% python3 -q
>>> import numpy as np
>>> from numpy import linalg as LA
>>> np.set_printoptions(precision=2, suppress=True, linewidth=100)
>>> W0 = np.load("case14.npy")
>>> W0.round(2) + 0
array([[ 2.35,  1.82, -0.34, -0.24],
       [ 1.16, -1.06, -2.55,  0.09],
       [-2.42, -1.62,  0.67,  0.22],
       [ 2.27,  1.94, -0.12, -0.25],
       [ 2.39,  0.81, -1.62, -0.13],
       [-1.48,  0.73,  2.5 , -0.05],
       [-0.82, -2.23, -1.82,  0.25],
       [-1.95,  0.12,  2.28,  0.03],
       [-2.35, -1.82,  0.35,  0.24],
       [-2.2 , -0.31,  2.02,  0.08],
       [-2.2 , -0.31,  2.02,  0.08],
       [-2.36, -0.73,  1.69,  0.13],
       [-2.46, -1.29,  1.11,  0.19],
       [ 1.63, -0.56, -2.46,  0.02],
       [-1.94,  0.13,  2.28,  0.03],
       [ 1.07,  2.28,  1.61, -0.26],
       [-1.18, -2.3 , -1.51,  0.26],
       [ 1.77, -0.38, -2.39,  0.  ],
       [ 2.46,  1.39, -1.  , -0.2 ],
       [ 1.47, -0.74, -2.51,  0.05],
       [-0.5 ,  1.59,  2.49, -0.16],
       [ 2.39,  0.81, -1.61, -0.13],
       [ 0.47, -1.62, -2.48,  0.16],
       [-1.91,  0.19,  2.31,  0.02],
       [-1.36,  0.87,  2.53, -0.06]])
>>> # null space of dimension 2
>>> Uu, sv, Vt = LA.svd(W0)
>>> evecs = Vt[:(sv > 1e-8).sum()]
>>> rng = np.random.default_rng(36386)
>>> x = W0[24] + -3 * W0[21] + rng.integers(2) * np.eye(4)[3]
>>> x
array([-8.52, -1.58,  7.38,  0.34])
>>> LA.matrix_rank(np.vstack([W0, x]))
np.int64(2)
>>> np.round(LA.norm(x - evecs.T @ evecs @ x), 2)
np.float64(0.0)
>>> np.allclose(evecs.T @ evecs @ x, x)
True
>>> np.diag(evecs.T @ evecs)
array([0.67, 0.59, 0.73, 0.01])
>>> dist = LA.norm(W0[:, None] - W0[None], axis=-1)
>>> dist.mean(axis=1).argmax()
np.int64(15)
>>> (dist + 1e9 * np.eye(25)).round(6).argmin(axis=1)
array([ 3, 19,  8,  0, 21, 24, 16, 14,  2, 10,  9,  9,  2, 17,  7, 20,  6, 13,  0, 13, 24,  4,  1,
       14,  5])
>>> Xs = W0 - W0.mean(axis=0)
>>> evecs = LA.svd(Xs)[2][:2]
>>> other = Xs - Xs @ evecs.T @ evecs
>>> round(float(LA.norm(other) / LA.norm(Xs)), 2)
0.0
>>> np.diag(evecs.T @ evecs)
array([0.67, 0.59, 0.73, 0.01])
>>> M = np.loadtxt("dump.csv", delimiter=",")
>>> M
array([[-4., -4., -4., -4., -4., -4.],
       [ 5.,  5.,  5.,  5.,  5.,  5.],
       [-1.,  5., -1.,  5., -1.,  5.],
       [-4., -4., -4., -4., -4., -4.],
       [ 5.,  5.,  5.,  5.,  5.,  5.],
       [-1.,  5., -1.,  5., -1.,  5.]])
>>> Uu, sv, Vt = LA.svd(M)
>>> sv.round(2) + 0
array([23.49,  9.81,  0.  ,  0.  ,  0.  ,  0.  ])
>>> np.argmax(sv[:-1] / (sv[1:] + 1e-6)) + 1
np.int64(2)
>>> other = Uu[:, :2] @ np.diag(sv[:2]) @ Vt[:2]
>>> round(LA.norm(M - other) / LA.norm(M), 2)
np.float64(0.0)
>>> other
array([[-4., -4., -4., -4., -4., -4.],
       [ 5.,  5.,  5.,  5.,  5.,  5.],
       [-1.,  5., -1.,  5., -1.,  5.],
       [-4., -4., -4., -4., -4., -4.],
       [ 5.,  5.,  5.,  5.,  5.,  5.],
       [-1.,  5., -1.,  5., -1.,  5.]])
>>> LA.matrix_rank(M, rtol=0.05)
np.int64(2)
>>> LA.matrix_rank(other)
np.int64(2)
>>> np.round(np.abs(M - other).max(), 2)
np.float64(0.0)
>>> labels = rng.permutation(6)
>>> labels
array([3, 5, 0, 4, 1, 2])
>>> other = M[labels][:, labels]
>>> np.allclose(other, M)
False
>>> round(float(LA.det(other)), 2), round(float(LA.det(M[labels])), 2)
(0.0, 0.0)
>>> np.diag(other)
array([-4.,  5., -4.,  5.,  5., -1.])
>>> f = np.array([0, 8])
>>> np.polyval(f, W0[7])
array([8., 8., 8., 8.])
>>> x = np.array([9, -9, -2, 5])
>>> W0 @ np.eye(4)[2]
array([-0.34, -2.55,  0.67, -0.12, -1.62,  2.5 , -1.82,  2.28,  0.35,  2.02,  2.02,  1.69,  1.11,
       -2.46,  2.28,  1.61, -1.51, -2.39, -1.  , -2.51,  2.49, -1.61, -2.48,  2.31,  2.53])
>>> np.sign((W0 @ x).round(6))
array([ 1.,  1., -1.,  1.,  1., -1.,  1., -1., -1., -1., -1., -1., -1.,  1., -1., -1.,  1.,  1.,
        1.,  1., -1.,  1.,  1., -1., -1.])
